$ python -q
>>> import numpy as np
>>> np.set_printoptions(precision=3, suppress=True, linewidth=120, sign=" ")
>>> B = np.array([[2, 0], [0, 3], [1, 2]])
>>> W0 = np.tile(B, (2, 3))
>>> W0
array([[ 2,  0,  2,  0,  2,  0],
       [ 0,  3,  0,  3,  0,  3],
       [ 1,  2,  1,  2,  1,  2],
       [ 2,  0,  2,  0,  2,  0],
       [ 0,  3,  0,  3,  0,  3],
       [ 1,  2,  1,  2,  1,  2]])
>>> left, sv, Vt = np.linalg.svd(W0)
>>> sv.round(3) + 0
array([ 8.991,  5.212,  0.   ,  0.   ,  0.   ,  0.   ])
>>> B = left[:, :2] @ np.diag(sv[:2]) @ Vt[:2]
>>> B.round(3) + 0
array([[ 2.,  0.,  2.,  0.,  2.,  0.],
       [ 0.,  3.,  0.,  3.,  0.,  3.],
       [ 1.,  2.,  1.,  2.,  1.,  2.],
       [ 2.,  0.,  2.,  0.,  2.,  0.],
       [ 0.,  3.,  0.,  3.,  0.,  3.],
       [ 1.,  2.,  1.,  2.,  1.,  2.]])
>>> rank = np.linalg.matrix_rank(W0)
>>> print(rank)
2
>>> N = np.linalg.svd(W0)[2][rank:].T
>>> N.shape
(6, 4)
>>> np.allclose(W0 @ N, 0)
True
>>> [int(np.linalg.matrix_rank(W0[:i])) for i in range(1, len(W0) + 1)]
[1, 2, 2, 2, 2, 2]
>>> r0 = np.array([-5, 1, 4, -2, 5, -4, -2, 5, 2, 0, 1])
>>> data = r0[np.abs(np.subtract.outer(np.arange(11), np.arange(11)))]
>>> data
array([[-5,  1,  4, -2,  5, -4, -2,  5,  2,  0,  1],
       [ 1, -5,  1,  4, -2,  5, -4, -2,  5,  2,  0],
       [ 4,  1, -5,  1,  4, -2,  5, -4, -2,  5,  2],
       [-2,  4,  1, -5,  1,  4, -2,  5, -4, -2,  5],
       [ 5, -2,  4,  1, -5,  1,  4, -2,  5, -4, -2],
       [-4,  5, -2,  4,  1, -5,  1,  4, -2,  5, -4],
       [-2, -4,  5, -2,  4,  1, -5,  1,  4, -2,  5],
       [ 5, -2, -4,  5, -2,  4,  1, -5,  1,  4, -2],
       [ 2,  5, -2, -4,  5, -2,  4,  1, -5,  1,  4],
       [ 0,  2,  5, -2, -4,  5, -2,  4,  1, -5,  1],
       [ 1,  0,  2,  5, -2, -4,  5, -2,  4,  1, -5]])
>>> # symmetric, so the eigenvalues are real
>>> B = data / np.linalg.norm(data, axis=1, keepdims=True)
>>> gram = B @ B.T
>>> (gram - 2 * np.eye(11)).round(6).argmax(axis=1)
array([  6,   7,   8,   9,  10,   0,   0,   1,   2,   3,   4])
>>> np.linalg.norm(data, axis=1)
array([ 11.   ,  11.   ,  11.705,  11.705,  11.705,  12.207,  11.705,  11.705,  11.705,  11.   ,  11.   ])
>>> np.linalg.norm(data, axis=1).argmax()
np.int64(5)
>>> np.round(np.linalg.norm(data, 2), 3)
np.float64(22.372)
>>> rng = np.random.default_rng(8182)
>>> lab = rng.permutation(11)
>>> lab
array([  8,   9,   5,   7,   1,   4,   6,   3,   0,  10,   2])
>>> B = data[lab][:, lab]
>>> np.allclose(B, data)
False
>>> np.diag(B)
array([-5, -5, -5, -5, -5, -5, -5, -5, -5, -5, -5])
>>> round(float(np.linalg.eigvalsh(data).min()), 3)
-22.372
>>> np.all(np.linalg.eigvalsh(data) > 0)
np.False_
>>> ev, vecs = np.linalg.eigh(data)
>>> print(ev)
[-22.372 -20.723 -14.729 -12.605  -1.229  -0.993  -0.224   0.229   1.43    5.551  10.665]
>>> print(np.round(vecs @ np.diag(ev) @ vecs.T, 3) + 0)
[[-5.  1.  4. -2.  5. -4. -2.  5.  2.  0.  1.]
 [ 1. -5.  1.  4. -2.  5. -4. -2.  5.  2.  0.]
 [ 4.  1. -5.  1.  4. -2.  5. -4. -2.  5.  2.]
 [-2.  4.  1. -5.  1.  4. -2.  5. -4. -2.  5.]
 [ 5. -2.  4.  1. -5.  1.  4. -2.  5. -4. -2.]
 [-4.  5. -2.  4.  1. -5.  1.  4. -2.  5. -4.]
 [-2. -4.  5. -2.  4.  1. -5.  1.  4. -2.  5.]
 [ 5. -2. -4.  5. -2.  4.  1. -5.  1.  4. -2.]
 [ 2.  5. -2. -4.  5. -2.  4.  1. -5.  1.  4.]
 [ 0.  2.  5. -2. -4.  5. -2.  4.  1. -5.  1.]
 [ 1.  0.  2.  5. -2. -4.  5. -2.  4.  1. -5.]]
>>> print(np.linalg.svd(data, compute_uv=False))
[ 22.372  20.723  14.729  12.605  10.665   5.551   1.43    1.229   0.993   0.229   0.224]
>>> np.linalg.eigvalsh(data + -2 * np.eye(11))
array([-24.372, -22.723, -16.729, -14.605,  -3.229,  -2.993,  -2.224,  -1.771,  -0.57 ,   3.551,   8.665])
>>> feats = np.loadtxt("run13.csv", delimiter=",")
>>> feats
array([[ 0.,  0.,  0.,  0.,  0.,  0.,  0.,  0.,  1.,  0.,  0.],
       [ 0.,  0.,  0.,  0.,  0.,  0.,  0.,  1.,  0.,  0.,  0.],
       [ 1.,  0.,  0.,  0.,  0.,  0.,  0.,  0.,  0.,  0.,  0.],
       [ 0.,  0.,  1.,  0.,  0.,  0.,  0.,  0.,  0.,  0.,  0.],
       [ 0.,  0.,  0.,  0.,  1.,  0.,  0.,  0.,  0.,  0.,  0.],
       [ 0.,  0.,  0.,  0.,  0.,  1.,  0.,  0.,  0.,  0.,  0.],
       [ 0.,  1.,  0.,  0.,  0.,  0.,  0.,  0.,  0.,  0.,  0.],
       [ 0.,  0.,  0.,  0.,  0.,  0.,  0.,  0.,  0.,  1.,  0.],
       [ 0.,  0.,  0.,  1.,  0.,  0.,  0.,  0.,  0.,  0.,  0.],
       [ 0.,  0.,  0.,  0.,  0.,  0.,  0.,  0.,  0.,  0.,  1.],
       [ 0.,  0.,  0.,  0.,  0.,  0.,  1.,  0.,  0.,  0.,  0.]])
>>> np.linalg.matrix_power(feats, 2)
array([[ 0.,  0.,  0.,  1.,  0.,  0.,  0.,  0.,  0.,  0.,  0.],
       [ 0.,  0.,  0.,  0.,  0.,  0.,  0.,  0.,  0.,  1.,  0.],
       [ 0.,  0.,  0.,  0.,  0.,  0.,  0.,  0.,  1.,  0.,  0.],
       [ 1.,  0.,  0.,  0.,  0.,  0.,  0.,  0.,  0.,  0.,  0.],
       [ 0.,  0.,  0.,  0.,  1.,  0.,  0.,  0.,  0.,  0.,  0.],
       [ 0.,  0.,  0.,  0.,  0.,  1.,  0.,  0.,  0.,  0.,  0.],
       [ 0.,  0.,  0.,  0.,  0.,  0.,  0.,  1.,  0.,  0.,  0.],
       [ 0.,  0.,  0.,  0.,  0.,  0.,  0.,  0.,  0.,  0.,  1.],
       [ 0.,  0.,  1.,  0.,  0.,  0.,  0.,  0.,  0.,  0.,  0.],
       [ 0.,  0.,  0.,  0.,  0.,  0.,  1.,  0.,  0.,  0.,  0.],
       [ 0.,  1.,  0.,  0.,  0.,  0.,  0.,  0.,  0.,  0.,  0.]])
>>> np.linalg.matrix_power(feats, 100)
array([[ 1.,  0.,  0.,  0.,  0.,  0.,  0.,  0.,  0.,  0.,  0.],
       [ 0.,  1.,  0.,  0.,  0.,  0.,  0.,  0.,  0.,  0.,  0.],
       [ 0.,  0.,  1.,  0.,  0.,  0.,  0.,  0.,  0.,  0.,  0.],
       [ 0.,  0.,  0.,  1.,  0.,  0.,  0.,  0.,  0.,  0.,  0.],
       [ 0.,  0.,  0.,  0.,  1.,  0.,  0.,  0.,  0.,  0.,  0.],
       [ 0.,  0.,  0.,  0.,  0.,  1.,  0.,  0.,  0.,  0.,  0.],
       [ 0.,  0.,  0.,  0.,  0.,  0.,  1.,  0.,  0.,  0.,  0.],
       [ 0.,  0.,  0.,  0.,  0.,  0.,  0.,  1.,  0.,  0.,  0.],
       [ 0.,  0.,  0.,  0.,  0.,  0.,  0.,  0.,  1.,  0.,  0.],
       [ 0.,  0.,  0.,  0.,  0.,  0.,  0.,  0.,  0.,  1.,  0.],
       [ 0.,  0.,  0.,  0.,  0.,  0.,  0.,  0.,  0.,  0.,  1.]])
>>> feats @ np.ones(11)
array([ 1.,  1.,  1.,  1.,  1.,  1.,  1.,  1.,  1.,  1.,  1.])
>>> feats.sum(axis=1)
array([ 1.,  1.,  1.,  1.,  1.,  1.,  1.,  1.,  1.,  1.,  1.])
>>> p = np.eye(11)[10]
>>> for _ in range(7):
...     p = p @ feats
...     print(p.round(3))
... 
[ 0.  0.  0.  0.  0.  0.  1.  0.  0.  0.  0.]
[ 0.  1.  0.  0.  0.  0.  0.  0.  0.  0.  0.]
[ 0.  0.  0.  0.  0.  0.  0.  1.  0.  0.  0.]
[ 0.  0.  0.  0.  0.  0.  0.  0.  0.  1.  0.]
[ 0.  0.  0.  0.  0.  0.  0.  0.  0.  0.  1.]
[ 0.  0.  0.  0.  0.  0.  1.  0.  0.  0.  0.]
[ 0.  1.  0.  0.  0.  0.  0.  0.  0.  0.  0.]
>>> np.linalg.svd(feats, compute_uv=False)
array([ 1.,  1.,  1.,  1.,  1.,  1.,  1.,  1.,  1.,  1.,  1.])
>>> np.linalg.norm(feats, axis=0)
array([ 1.,  1.,  1.,  1.,  1.,  1.,  1.,  1.,  1.,  1.,  1.])
>>> feats @ feats.T
array([[ 1.,  0.,  0.,  0.,  0.,  0.,  0.,  0.,  0.,  0.,  0.],
       [ 0.,  1.,  0.,  0.,  0.,  0.,  0.,  0.,  0.,  0.,  0.],
       [ 0.,  0.,  1.,  0.,  0.,  0.,  0.,  0.,  0.,  0.,  0.],
       [ 0.,  0.,  0.,  1.,  0.,  0.,  0.,  0.,  0.,  0.,  0.],
       [ 0.,  0.,  0.,  0.,  1.,  0.,  0.,  0.,  0.,  0.,  0.],
       [ 0.,  0.,  0.,  0.,  0.,  1.,  0.,  0.,  0.,  0.,  0.],
       [ 0.,  0.,  0.,  0.,  0.,  0.,  1.,  0.,  0.,  0.,  0.],
       [ 0.,  0.,  0.,  0.,  0.,  0.,  0.,  1.,  0.,  0.,  0.],
       [ 0.,  0.,  0.,  0.,  0.,  0.,  0.,  0.,  1.,  0.,  0.],
       [ 0.,  0.,  0.,  0.,  0.,  0.,  0.,  0.,  0.,  1.,  0.],
       [ 0.,  0.,  0.,  0.,  0.,  0.,  0.,  0.,  0.,  0.,  1.]])
>>> print(np.linalg.pinv(feats))
[[ 0.  0.  1.  0.  0.  0.  0.  0.  0.  0.  0.]
 [ 0.  0.  0.  0.  0.  0.  1.  0.  0.  0.  0.]
 [ 0.  0.  0.  1.  0.  0.  0.  0.  0.  0.  0.]
 [ 0.  0.  0.  0.  0.  0.  0.  0.  1.  0.  0.]
 [ 0.  0.  0.  0.  1.  0.  0.  0.  0.  0.  0.]
 [ 0.  0.  0.  0.  0.  1.  0.  0.  0.  0.  0.]
 [ 0.  0.  0.  0.  0.  0.  0.  0.  0.  0.  1.]
 [ 0.  1.  0.  0.  0.  0.  0.  0.  0.  0.  0.]
 [ 1.  0.  0.  0.  0.  0.  0.  0.  0.  0.  0.]
 [ 0.  0.  0.  0.  0.  0.  0.  1.  0.  0.  0.]
 [ 0.  0.  0.  0.  0.  0.  0.  0.  0.  1.  0.]]
>>> feats.T @ feats
array([[ 1.,  0.,  0.,  0.,  0.,  0.,  0.,  0.,  0.,  0.,  0.],
       [ 0.,  1.,  0.,  0.,  0.,  0.,  0.,  0.,  0.,  0.,  0.],
       [ 0.,  0.,  1.,  0.,  0.,  0.,  0.,  0.,  0.,  0.,  0.],
       [ 0.,  0.,  0.,  1.,  0.,  0.,  0.,  0.,  0.,  0.,  0.],
       [ 0.,  0.,  0.,  0.,  1.,  0.,  0.,  0.,  0.,  0.,  0.],
       [ 0.,  0.,  0.,  0.,  0.,  1.,  0.,  0.,  0.,  0.,  0.],
       [ 0.,  0.,  0.,  0.,  0.,  0.,  1.,  0.,  0.,  0.,  0.],
       [ 0.,  0.,  0.,  0.,  0.,  0.,  0.,  1.,  0.,  0.,  0.],
       [ 0.,  0.,  0.,  0.,  0.,  0.,  0.,  0.,  1.,  0.,  0.],
       [ 0.,  0.,  0.,  0.,  0.,  0.,  0.,  0.,  0.,  1.,  0.],
       [ 0.,  0.,  0.,  0.,  0.,  0.,  0.,  0.,  0.,  0.,  1.]])
